% python3 -q
>>> import numpy as np
>>> from numpy import linalg as LA
>>> np.set_printoptions(precision=2, suppress=True, linewidth=120)
>>> rnd = lambda a: np.round(a, 2) + 0
>>> m1 = np.loadtxt("run9.csv", delimiter=",")
>>> print(m1)
[[4. 0. 3.]
 [0. 4. 0.]
 [3. 0. 4.]]
>>> np.allclose(m1, m1.T)
True
>>> print(rnd(LA.matrix_power(m1, 2)))
[[25.  0. 24.]
 [ 0. 16.  0.]
 [24.  0. 25.]]
>>> LA.determinant(m1)
Traceback (most recent call last):
  File "<python-input-8>", line 1, in <module>
    LA.determinant(m1)
    ^^^^^^^^^^^^^^
AttributeError: module 'numpy.linalg' has no attribute 'determinant'
>>> m1 @ m1
array([[25.,  0., 24.],
       [ 0., 16.,  0.],
       [24.,  0., 25.]])
>>> print((m1 + m1.T) / 2)
[[4. 0. 3.]
 [0. 4. 0.]
 [3. 0. 4.]]
>>> (m1 - m1.T) / 2
array([[0., 0., 0.],
       [0., 0., 0.],
       [0., 0., 0.]])
>>> ev, V = LA.eigh(m1)
>>> x = np.array([3, 0, 1])
>>> rnd(LA.eigvalsh(m1[1:, 1:]))
array([4., 4.])
>>> print(rnd(V * np.maximum(ev, 0) @ V.T))
[[4. 0. 3.]
 [0. 4. 0.]
 [3. 0. 4.]]
>>> x @ m1 @ x
np.float64(58.0)
>>> x @ m1 @ x / (x @ x), ev[0], ev[-1]
(np.float64(5.8), np.float64(1.0), np.float64(7.0))
>>> rnd(V * np.abs(ev) @ V.T)
array([[4., 0., 3.],
       [0., 4., 0.],
       [3., 0., 4.]])
>>> rng = np.random.default_rng(8655)
>>> idx = rng.permutation(3)
>>> idx
array([0, 1, 2])
>>> out = m1[idx][:, idx]
>>> print(out)
[[4. 0. 3.]
 [0. 4. 0.]
 [3. 0. 4.]]
>>> np.diag(out)
array([4., 4., 4.])
>>> rnd(np.sort(np.abs(LA.eigvals(out))))
array([1., 4., 7.])
